% ipython --no-banner

In [1]: import numpy as np

In [2]: from numpy import linalg as LA

In [3]: np.set_printoptions(suppress=True, linewidth=140)

In [4]: rng = np.random.default_rng(984)

In [5]: data = (rng.random((7, 7)) < 0.3) + np.eye(7)

In [6]: data /= data.sum(axis=1, keepdims=True)

In [7]: print(data.round(2))
[[0.5  0.   0.   0.   0.25 0.   0.25]
 [0.   0.25 0.   0.   0.25 0.25 0.25]
 [0.   0.   0.67 0.   0.   0.33 0.  ]
 [0.   0.   0.   1.   0.   0.   0.  ]
 [0.   0.   0.   0.   0.5  0.5  0.  ]
 [0.25 0.   0.25 0.   0.   0.25 0.25]
 [0.   0.   0.33 0.   0.   0.33 0.33]]

In [8]: x = np.array([-2, 0, 1, -1, 3, 2, -2])

In [9]: rhs = data @ x

In [10]: print(rhs.round(2))
[-0.75  0.75  1.33 -1.    2.5  -0.25  0.33]

In [11]: print(np.round(LA.solve(data, rhs + data[:, 1]), 2))
[-2.  1.  1. -1.  3.  2. -2.]

In [12]: print(np.round(LA.solve(data, data[:, 5]), 2))
[0. 0. 0. 0. 0. 1. 0.]

In [13]: print(np.round(LA.solve(data, rhs), 2))
[-2.  0.  1. -1.  3.  2. -2.]

In [14]: A2 = data + rng.integers(-2, 3, (7, 6)) @ rng.integers(-2, 3, (6, 7))

In [15]: print(A2.round(2))
[[  2.5    8.     2.    10.     0.25   0.     2.25]
 [  5.     4.25   6.     6.     2.25  -4.75   0.25]
 [-10.   -11.   -10.33   0.    -9.     5.33  -3.  ]
 [  1.    -5.    -2.    -3.    -1.    -7.     1.  ]
 [ -1.    -4.     0.    -9.     4.5   -7.5   -4.  ]
 [ -0.75   9.     5.25   3.    -1.     2.25  -0.75]
 [  4.     4.     6.33   1.    -2.     2.33   3.33]]

In [16]: print(A2 - data)
[[  2.   8.   2.  10.   0.   0.   2.]
 [  5.   4.   6.   6.   2.  -5.   0.]
 [-10. -11. -11.   0.  -9.   5.  -3.]
 [  1.  -5.  -2.  -4.  -1.  -7.   1.]
 [ -1.  -4.   0.  -9.   4.  -8.  -4.]
 [ -1.   9.   5.   3.  -1.   2.  -1.]
 [  4.   4.   6.   1.  -2.   2.   3.]]

In [17]: print(LA.matrix_rank(A2 - data, tol=1e-8))
6

In [18]: print(np.abs(A2 - data).sum(axis=1))
[24. 28. 49. 21. 30. 22. 22.]

In [19]: print((data != 0).astype(int))
[[1 0 0 0 1 0 1]
 [0 1 0 0 1 1 1]
 [0 0 1 0 0 1 0]
 [0 0 0 1 0 0 0]
 [0 0 0 0 1 1 0]
 [1 0 1 0 0 1 1]
 [0 0 1 0 0 1 1]]

In [20]: print(np.round(data @ data, 2))
[[0.25 0.   0.08 0.   0.25 0.21 0.21]
 [0.06 0.06 0.15 0.   0.19 0.33 0.21]
 [0.08 0.   0.53 0.   0.   0.31 0.08]
 [0.   0.   0.   1.   0.   0.   0.  ]
 [0.12 0.   0.12 0.   0.25 0.38 0.12]
 [0.19 0.   0.31 0.   0.06 0.23 0.21]
 [0.08 0.   0.42 0.   0.   0.31 0.19]]

In [21]: lab = rng.integers(0, 2, 7)

In [22]: J = np.array([[5, 5, 0, 2, 4, 6, 8],
    ...:     [2, 4, 7, 8, 3, 9, 8],
    ...:     [5, 3, 1, 0, 0, 8, 1],
    ...:     [2, 3, 5, 9, 2, 2, 7],
    ...:     [7, 9, 7, 9, 5, 2, 9],
    ...:     [1, 1, 2, 4, 2, 0, 0],
    ...:     [9, 0, 3, 3, 9, 0, 2]]) * (lab[:, None] == lab)

In [23]: print(J)
[[5 0 0 2 0 0 8]
 [0 4 7 0 3 9 0]
 [0 3 1 0 0 8 0]
 [2 0 0 9 0 0 7]
 [0 9 7 0 5 2 0]
 [0 1 2 0 2 0 0]
 [9 0 0 3 0 0 2]]

In [24]: # 2 groups of indices that never mix

In [25]: ang = np.radians(135)

In [26]: r_ = np.eye(7)

In [27]: r_[4, 4] = r_[6, 6] = np.cos(ang)

In [28]: r_[4, 6], r_[6, 4] = -np.sin(ang), np.sin(ang)

In [29]: print(r_.round(2))
[[ 1.    0.    0.    0.    0.    0.    0.  ]
 [ 0.    1.    0.    0.    0.    0.    0.  ]
 [ 0.    0.    1.    0.    0.    0.    0.  ]
 [ 0.    0.    0.    1.    0.    0.    0.  ]
 [ 0.    0.    0.    0.   -0.71  0.   -0.71]
 [ 0.    0.    0.    0.    0.    1.    0.  ]
 [ 0.    0.    0.    0.    0.71  0.   -0.71]]

In [30]: A2 = J @ r_.T

In [31]: print(A2.round(2))
[[ 5.    0.    0.    2.   -5.66  0.   -5.66]
 [ 0.    4.    7.    0.   -2.12  9.    2.12]
 [ 0.    3.    1.    0.    0.    8.    0.  ]
 [ 2.    0.    0.    9.   -4.95  0.   -4.95]
 [ 0.    9.    7.    0.   -3.54  2.    3.54]
 [ 0.    1.    2.    0.   -1.41  0.    1.41]
 [ 9.    0.    0.    3.   -1.41  0.   -1.41]]

In [32]: print(np.round(LA.svd(J, compute_uv=False), 2), np.round(LA.svd(A2, compute_uv=False), 2))
[17.92 15.81  8.14  7.23  4.35  3.03  0.65] [17.92 15.81  8.14  7.23  4.35  3.03  0.65]

In [33]: print(np.round(LA.det(r_), 2), round(float(np.trace(r_)), 2))
1.0 3.59

In [34]: print(np.allclose(LA.norm(J, axis=1), LA.norm(A2, axis=1)))
True

In [35]: x = np.array([2, 5, -2, 1, -5, -3, -4])

In [36]: print(J @ x)
[-20 -36 -11 -15   0  -9  13]

In [37]: print(J @ np.eye(7)[0])
[5. 0. 0. 2. 0. 0. 9.]

In [38]: print((J * x).sum(axis=1))
[-20 -36 -11 -15   0  -9  13]

In [39]: lab = rng.permutation(7)

In [40]: A2 = J[:, lab] * rng.choice([-1, 1], 7)

In [41]: print(A2)
[[ 5  0  0  0  0 -8 -2]
 [ 0  4 -9  3 -7  0  0]
 [ 0  3 -8  0 -1  0  0]
 [ 2  0  0  0  0 -7 -9]
 [ 0  9 -2  5 -7  0  0]
 [ 0  1  0  2 -2  0  0]
 [ 9  0  0  0  0 -2 -3]]

In [42]: Uu, _, Vh = LA.svd(J.T @ A2)

In [43]: print(lab)
[0 1 5 4 2 6 3]

In [44]: print(np.round(Uu @ Vh, 2) + 0)
[[ 1.  0.  0.  0.  0.  0.  0.]
 [ 0.  1.  0.  0.  0.  0.  0.]
 [ 0.  0.  0.  0. -1.  0.  0.]
 [ 0.  0.  0.  0.  0.  0. -1.]
 [ 0.  0.  0.  1.  0.  0.  0.]
 [ 0.  0. -1.  0.  0.  0.  0.]
 [ 0.  0.  0.  0.  0. -1.  0.]]

In [45]: f, r1 = J[0], J[3]

In [46]: print(f @ f)
93

In [47]: p = (f @ r1) / (f @ f) * f

In [48]: print(np.outer(f, r1))
[[10  0  0 45  0  0 35]
 [ 0  0  0  0  0  0  0]
 [ 0  0  0  0  0  0  0]
 [ 4  0  0 18  0  0 14]
 [ 0  0  0  0  0  0  0]
 [ 0  0  0  0  0  0  0]
 [16  0  0 72  0  0 56]]

In [49]: M = np.load("out13.npy")

In [50]: print(M)
[[ 0.7 10.  -1.8]
 [-0.5 -2.   2.1]
 [ 0.  -4.   0.2]
 [-0.2 -6.  -0.6]
 [ 1.  40.   0.3]
 [-1.2 28.  -0.7]
 [ 0.3  0.   0.1]]

In [51]: def softmax(z):
    ...:     e = np.exp(z - z.max(axis=-1, keepdims=True))
    ...:     return e / e.sum(axis=-1, keepdims=True)
    ...: 

In [52]: print(np.round(softmax(M).sum(axis=1), 2))
[1. 1. 1. 1. 1. 1. 1.]

In [53]: scores = M @ M.T / np.sqrt(3)

In [54]: print(np.round(softmax(scores)[3] @ M, 2))
[-0.2 -6.  -0.6]

In [55]: print(np.round(softmax(scores), 2) + 0)
[[0.   0.   0.   0.   1.   0.   0.  ]
 [0.   0.19 0.16 0.65 0.   0.   0.  ]
 [0.   0.   0.01 0.99 0.   0.   0.  ]
 [0.   0.   0.   1.   0.   0.   0.  ]
 [0.   0.   0.   0.   1.   0.   0.  ]
 [0.   0.   0.   0.   1.   0.   0.  ]
 [0.14 0.15 0.14 0.13 0.17 0.11 0.15]]

In [56]: print(np.round(softmax(scores + np.triu(np.full(scores.shape, -np.inf), 1)), 2) + 0)
[[1.   0.   0.   0.   0.   0.   0.  ]
 [0.   1.   0.   0.   0.   0.   0.  ]
 [0.   0.01 0.99 0.   0.   0.   0.  ]
 [0.   0.   0.   1.   0.   0.   0.  ]
 [0.   0.   0.   0.   1.   0.   0.  ]
 [0.   0.   0.   0.   1.   0.   0.  ]
 [0.14 0.15 0.14 0.13 0.17 0.11 0.15]]

In [57]: x = np.array([2, 3, 2])

In [58]: rhs = M @ x

In [59]: print(np.round(LA.lstsq(M, rhs)[0], 2))
[2. 3. 2.]

In [60]: print(np.round(LA.pinv(M) @ M, 2) + 0)
[[1. 0. 0.]
 [0. 1. 0.]
 [0. 0. 1.]]

In [61]: print(rhs)
[ 27.8  -2.8 -11.6 -19.6 122.6  80.2   0.8]

In [62]: rhs = rhs + 0.05 * rng.normal(size=7)

In [63]: print(rhs.round(2))
[ 27.79  -2.77 -11.7  -19.57 122.61  80.2    0.75]

In [64]: b, *_ = LA.lstsq(M, rhs)

In [65]: print(b.round(2))
[1.99 3.   2.  ]

In [66]: print(np.round(M.T @ (rhs - M @ b), 2) + 0)
[0. 0. 0.]

In [67]: print(round(float(LA.norm(rhs - M @ b)), 2))
0.11
